% python3 -q
>>> import numpy as np
>>> import numpy.linalg as la
>>> np.set_printoptions(suppress=True, linewidth=100)
>>> def rd(a):
...     return np.round(a, 3) + 0
... 
>>> data = np.load("block16.npy")
>>> data
array([[4., 1., 1., 1., 1.],
       [1., 4., 1., 1., 1.],
       [1., 1., 4., 1., 1.],
       [1., 1., 1., 4., 1.],
       [1., 1., 1., 1., 4.]])
>>> # equal to its transpose
>>> x0 = np.array([-1, -3, 1, 0, 2])
>>> a = np.maximum(data @ x0, 0)
>>> np.maximum(data @ x0, 0) - np.maximum(-data @ x0, 0)
array([ -4., -10.,   2.,  -1.,   5.])
>>> rd(np.tanh(data @ x0))
array([-0.999, -1.   ,  0.964, -0.762,  1.   ])
>>> vals, vecs = la.eigh(data)
>>> x0 = np.array([3, -5, -5, -2, 4])
>>> rd(vecs * np.maximum(vals, 0) @ vecs.T)
array([[4., 1., 1., 1., 1.],
       [1., 4., 1., 1., 1.],
       [1., 1., 4., 1., 1.],
       [1., 1., 1., 4., 1.],
       [1., 1., 1., 1., 4.]])
>>> rd(vecs * np.abs(vals) @ vecs.T)
array([[4., 1., 1., 1., 1.],
       [1., 4., 1., 1., 1.],
       [1., 1., 4., 1., 1.],
       [1., 1., 1., 4., 1.],
       [1., 1., 1., 1., 4.]])
>>> np.abs(data).sum(axis=1).max(), np.abs(vals).max()
(np.float64(8.0), np.float64(8.0))
>>> rd(la.eigvalsh(data[1:, 1:]))
array([3., 3., 3., 7.])
>>> out = np.array([[4, 7], [3, 2]])
>>> cent = np.array([[-3, -2, 0, -3], [2, 1, -2, 0], [-1, -3, -2, 1], [2, 2, -3, 1]])
>>> m1 = np.block([[out, np.zeros((2, 4))], [np.zeros((4, 2)), cent]])
>>> m1
array([[ 4.,  7.,  0.,  0.,  0.,  0.],
       [ 3.,  2.,  0.,  0.,  0.,  0.],
       [ 0.,  0., -3., -2.,  0., -3.],
       [ 0.,  0.,  2.,  1., -2.,  0.],
       [ 0.,  0., -1., -3., -2.,  1.],
       [ 0.,  0.,  2.,  2., -3.,  1.]])
>>> # 2 blocks once reordered
>>> rd(np.sort(la.eigvals(m1).real))
array([-2.533, -2.533, -1.69 ,  1.033,  1.033,  7.69 ])
>>> np.flatnonzero(la.matrix_power((m1 != 0) + (m1.T != 0) + np.eye(6), 6)[5])
array([2, 3, 4, 5])
>>> rd(la.det(m1))
np.float64(-676.0)
>>> (la.matrix_power((m1 != 0) + (m1.T != 0) + np.eye(6), 6) > 0).astype(int)
array([[1, 1, 0, 0, 0, 0],
       [1, 1, 0, 0, 0, 0],
       [0, 0, 1, 1, 1, 1],
       [0, 0, 1, 1, 1, 1],
       [0, 0, 1, 1, 1, 1],
       [0, 0, 1, 1, 1, 1]])
>>> m1.shape
(6, 6)
>>> rd(m1.mean(axis=0))
array([ 1.167,  1.5  ,  0.   , -0.333, -1.167, -0.167])
>>> m1.sum(axis=1)
array([11.,  5., -8.,  1., -5.,  2.])
>>> m1.sum(axis=0)
array([ 7.,  9.,  0., -2., -7., -1.])
>>> G = m1.T @ m1
>>> rd(la.svd(m1, compute_uv=False) ** 2)
array([75.77 , 40.547, 15.811,  7.043,  2.23 ,  0.599])
>>> np.allclose(G, G.T)
True
>>> out = np.array([[1, 1], [1, -1]])
>>> rng = np.random.default_rng(624)
>>> arr = np.kron(out, np.kron(out, out))[rng.permutation(8)][:4]
>>> arr
array([[ 1,  1,  1,  1, -1, -1, -1, -1],
       [ 1,  1, -1, -1, -1, -1,  1,  1],
       [ 1,  1,  1,  1,  1,  1,  1,  1],
       [ 1, -1, -1,  1, -1,  1,  1, -1]])
>>> out = np.array([[1, 2], [2, 2], [0, 2], [1, 1], [0, 2], [2, 2], [1, 0], [2, 0]])
>>> la.matrix_rank(np.vstack([arr, out.T]))
np.int64(6)
>>> out.T @ arr.T
array([[-1,  3,  9,  1],
       [ 3, -3, 11, -1]])
>>> np.einsum("ik,kj->ij", arr, out)
array([[-1,  3],
       [ 3, -3],
       [ 9, 11],
       [ 1, -1]])
>>> theta = np.radians(180)
>>> r_ = np.eye(8)
>>> r_[6, 6] = r_[3, 3] = np.cos(theta)
>>> r_[6, 3], r_[3, 6] = -np.sin(theta), np.sin(theta)
>>> rd(r_)
array([[ 1.,  0.,  0.,  0.,  0.,  0.,  0.,  0.],
       [ 0.,  1.,  0.,  0.,  0.,  0.,  0.,  0.],
       [ 0.,  0.,  1.,  0.,  0.,  0.,  0.,  0.],
       [ 0.,  0.,  0., -1.,  0.,  0.,  0.,  0.],
       [ 0.,  0.,  0.,  0.,  1.,  0.,  0.,  0.],
       [ 0.,  0.,  0.,  0.,  0.,  1.,  0.,  0.],
       [ 0.,  0.,  0.,  0.,  0.,  0., -1.,  0.],
       [ 0.,  0.,  0.,  0.,  0.,  0.,  0.,  1.]])
>>> out = arr @ r_.T
>>> np.allclose(arr @ arr.T, out @ out.T)
True
>>> rd(la.svd(arr, compute_uv=False)), rd(la.svd(out, compute_uv=False))
(array([2.828, 2.828, 2.828, 2.828]), array([2.828, 2.828, 2.828, 2.828]))
>>> np.allclose(la.norm(arr, axis=1), la.norm(out, axis=1))
True
>>> out = arr[0, 0] * arr[1:] - np.outer(arr[1:, 0], arr[0])
>>> out
array([[ 0,  0, -2, -2,  0,  0,  2,  2],
       [ 0,  0,  0,  0,  2,  2,  2,  2],
       [ 0, -2, -2,  0,  0,  2,  2,  0]])
>>> np.flatnonzero(~out.round(6).any(axis=1))
array([], dtype=int64)
>>> K = np.load("layer14.npy")
>>> K
array([[15.,  0.,  4., 16.,  8., 20.],
       [ 0., -1.,  0.,  0.,  0.,  0.],
       [ 4.,  0.,  0.,  4.,  2.,  5.],
       [16.,  0.,  4., 15.,  8., 20.],
       [ 8.,  0.,  2.,  8.,  3., 10.],
       [20.,  0.,  5., 20., 10., 24.]])
>>> labels = rng.permutation(6)
>>> out = K[:, labels] * rng.choice([-1, 1], 6)
>>> out
array([[ -0.,   8.,  16., -20.,  15.,   4.],
       [  1.,   0.,   0.,  -0.,   0.,   0.],
       [ -0.,   2.,   4.,  -5.,   4.,   0.],
       [ -0.,   8.,  15., -20.,  16.,   4.],
       [ -0.,   3.,   8., -10.,   8.,   2.],
       [ -0.,  10.,  20., -24.,  20.,   5.]])
>>> U, _, vt = la.svd(K.T @ out)
>>> rd(la.lstsq(K, out)[0])
array([[ 0.,  0.,  0.,  0.,  1.,  0.],
       [-1.,  0.,  0.,  0.,  0.,  0.],
       [ 0.,  0.,  0.,  0.,  0.,  1.],
       [ 0.,  0.,  1.,  0.,  0.,  0.],
       [ 0.,  1.,  0.,  0.,  0.,  0.],
       [ 0.,  0.,  0., -1.,  0.,  0.]])
>>> round(np.log10(la.cond(K)))
2
>>> rd(la.norm(K, 2) / la.norm(K))
np.float64(0.999)
>>> la.matrix_rank(K, rtol=0.1)
np.int64(1)
>>> f = np.array([1, -6, 7, -1, -5, 5])
>>> out = K + np.outer(f, np.eye(6)[2])
>>> out
array([[15.,  0.,  5., 16.,  8., 20.],
       [ 0., -1., -6.,  0.,  0.,  0.],
       [ 4.,  0.,  7.,  4.,  2.,  5.],
       [16.,  0.,  3., 15.,  8., 20.],
       [ 8.,  0., -3.,  8.,  3., 10.],
       [20.,  0., 10., 20., 10., 24.]])
>>> rd(la.det(out) / la.det(K)), rd(1 + la.solve(K, f)[2])
(np.float64(-5.639), np.float64(-5.639))
>>> out = la.inv(K)
>>> rd(la.det(K) * out)
array([[ 45.,   0.,  -4., -16.,  -8., -20.],
       [  0.,  61.,   0.,   0.,   0.,   0.],
       [ -4.,   0.,  60.,  -4.,  -2.,  -5.],
       [-16.,   0.,  -4.,  45.,  -8., -20.],
       [ -8.,   0.,  -2.,  -8.,  57., -10.],
       [-20.,   0.,  -5., -20., -10.,  36.]])
>>> (np.abs(out) > 1e-9).astype(int)
array([[1, 0, 1, 1, 1, 1],
       [0, 1, 0, 0, 0, 0],
       [1, 0, 1, 1, 1, 1],
       [1, 0, 1, 1, 1, 1],
       [1, 0, 1, 1, 1, 1],
       [1, 0, 1, 1, 1, 1]])
>>> M = np.arange(24).reshape(6, 4) + 2
>>> M
array([[ 2,  3,  4,  5],
       [ 6,  7,  8,  9],
       [10, 11, 12, 13],
       [14, 15, 16, 17],
       [18, 19, 20, 21],
       [22, 23, 24, 25]])
>>> # rank 2
>>> la.lstsq(M[:-1].T, M[-1])[2]
np.int32(2)
>>> np.unique(M.round(6), axis=0).shape
(6, 4)
>>> np.allclose(M[:-1].T @ la.lstsq(M[:-1].T, M[-1])[0], M[-1])
True
>>> [round(float(x), 3) for x in la.svd(M, compute_uv=False)[:3]]
[74.283, 2.468, 0.0]
>>> la.cond(M) > 100
np.True_
>>> rd(la.norm(M, 2) / la.norm(M))
np.float64(0.999)
>>> rk = la.matrix_rank(M)
>>> rk
np.int64(2)
>>> N = la.svd(M)[2][rk:].T
>>> rd(N @ N.T)
array([[ 0.3, -0.4, -0.1,  0.2],
       [-0.4,  0.7, -0.2, -0.1],
       [-0.1, -0.2,  0.7, -0.4],
       [ 0.2, -0.1, -0.4,  0.3]])
>>> np.allclose(M @ N, 0)
True
>>> [int(la.matrix_rank(np.delete(M, i, axis=0))) for i in range(6)]
[2, 2, 2, 2, 2, 2]
>>> la.matrix_rank(M.T @ M), la.matrix_rank(M @ M.T)
(np.int64(2), np.int64(2))
>>> out = M + rng.integers(-2, 3, (6, 2)) @ rng.integers(-2, 3, (2, 4))
>>> out
array([[-2,  7,  6,  3],
       [ 2,  7,  8,  5],
       [10,  7, 10, 11],
       [16, 15, 16, 19],
       [22, 15, 18, 23],
       [22, 19, 22, 23]])
>>> out - M
array([[-4,  4,  2, -2],
       [-4,  0,  0, -4],
       [ 0, -4, -2, -2],
       [ 2,  0,  0,  2],
       [ 4, -4, -2,  2],
       [ 0, -4, -2, -2]])
>>> rd(la.svd(out - M, compute_uv=False))
array([10.528,  7.561,  0.   ,  0.   ])
>>> la.matrix_rank(out - M, tol=1e-8)
np.int64(2)
>>> np.abs(out - M).sum(axis=1)
array([12,  8,  8,  4, 12,  8])
>>> F = np.load("a.npy")
>>> F
array([[ 0.841, -2.556, -4.146,  1.419,  2.163],
       [ 1.828, -2.522, -3.769,  0.571,  1.321],
       [-0.201,  8.122, -1.968, -0.222,  2.132],
       [ 0.376, -2.534, -3.57 , -0.19 ,  2.655],
       [ 0.941, -0.364, -5.51 , -1.558,  2.569],
       [ 3.574,  8.314, -2.809, -0.137,  0.31 ],
       [ 1.511, -1.833, -3.811,  0.173,  2.237],
       [ 1.013, -0.453, -6.145, -0.95 ,  0.486],
       [ 1.19 ,  7.938, -1.919, -0.832,  0.729],
       [ 0.997, -1.519, -4.463, -0.652,  1.726],
       [ 0.982, -0.276, -5.156, -0.059,  1.277],
       [ 1.04 ,  6.396, -2.137,  2.449, -0.343],
       [ 1.135,  7.538, -1.303,  2.68 ,  1.804],
       [-0.279, -2.749, -3.723,  0.037,  0.86 ],
       [ 1.391, -1.939, -3.447, -0.418,  2.579],
       [ 1.714,  6.19 , -1.066,  1.576,  0.347],
       [ 1.549,  5.499, -0.532,  0.792, -0.682],
       [ 2.522,  6.327, -0.406,  0.086,  3.381],
       [ 0.515,  8.445, -3.419, -0.585,  0.28 ],
       [ 2.471,  6.909, -2.326, -0.77 , -0.214],
       [-0.425, -0.489, -5.128, -1.509,  0.921],
       [ 2.264,  5.903, -0.258,  2.278,  1.508],
       [ 1.981, -1.4  , -4.306, -0.009,  1.992],
       [ 1.243,  6.83 , -1.717,  0.224, -0.139],
       [ 1.767, -2.368, -3.439,  0.309,  2.272],
       [-0.081, -2.05 , -4.494,  0.233,  1.5  ],
       [ 1.534, -0.847, -2.745, -0.596, -0.128],
       [-0.426, -3.016, -2.835,  0.582,  0.906]])
>>> cen = F - F.mean(axis=0)
>>> U, sigma, vt = la.svd(cen, full_matrices=False)
>>> la.matrix_rank(cen)
np.int64(5)
>>> np.abs(vt[0]).argmax()
np.int64(1)
>>> rd(np.abs(vt[-1]))
array([0.196, 0.118, 0.666, 0.703, 0.1  ])
>>> (np.sign(U[:, 0]) == np.sign(U[0, 0])).astype(int)
array([1, 1, 0, 1, 1, 0, 1, 1, 0, 1, 1, 0, 0, 1, 1, 0, 0, 0, 0, 0, 1, 0, 1, 0, 1, 1, 1, 1])
>>> rd(cen.mean(axis=0))
array([0., 0., 0., 0., 0.])
>>> rd(vt[0] * np.sign(vt[0, np.abs(vt[0]).argmax()]))
array([ 0.078,  0.959,  0.25 ,  0.067, -0.091])
>>> rd((sigma ** 2).sum() ** 2 / (sigma ** 4).sum())
np.float64(1.392)
>>> U, sigma, vt = la.svd(F, full_matrices=False)
>>> rd(U.T @ U)
array([[1., 0., 0., 0., 0.],
       [0., 1., 0., 0., 0.],
       [0., 0., 1., 0., 0.],
       [0., 0., 0., 1., 0.],
       [0., 0., 0., 0., 1.]])
>>> U.shape, sigma.shape, vt.shape
((28, 5), (5,), (5, 5))
>>> rd(sigma)
array([26.444, 19.649,  6.342,  4.734,  4.46 ])
>>> rd(np.cumsum(sigma ** 2) / np.sum(sigma ** 2))
array([0.599, 0.929, 0.964, 0.983, 1.   ])
>>> def softmax(z):
...     e = np.exp(z - z.max(axis=-1, keepdims=True))
...     return e / e.sum(axis=-1, keepdims=True)
... 
>>> rd(softmax(F[16]))
array([0.019, 0.968, 0.002, 0.009, 0.002])
>>> rd(softmax(F).sum(axis=1))
array([1., 1., 1., 1., 1., 1., 1., 1., 1., 1., 1., 1., 1., 1., 1., 1., 1., 1., 1., 1., 1., 1., 1.,
       1., 1., 1., 1., 1.])
>>> rd(softmax(10 * F[16]))
array([0., 1., 0., 0., 0.])
>>> scores = F @ F.T / np.sqrt(5)
>>> rd(softmax(scores)[16] @ F)
array([ 2.947,  8.263, -2.788, -0.139,  0.382])
>>> softmax(scores).round(6).argmax(axis=1)
array([ 0,  0, 18,  4,  4,  5,  4,  7,  5,  4,  7,  5,  5,  7,  4,  5,  5,  5, 18,  5,  7,  5,  4,
        5,  0,  7,  7,  0])
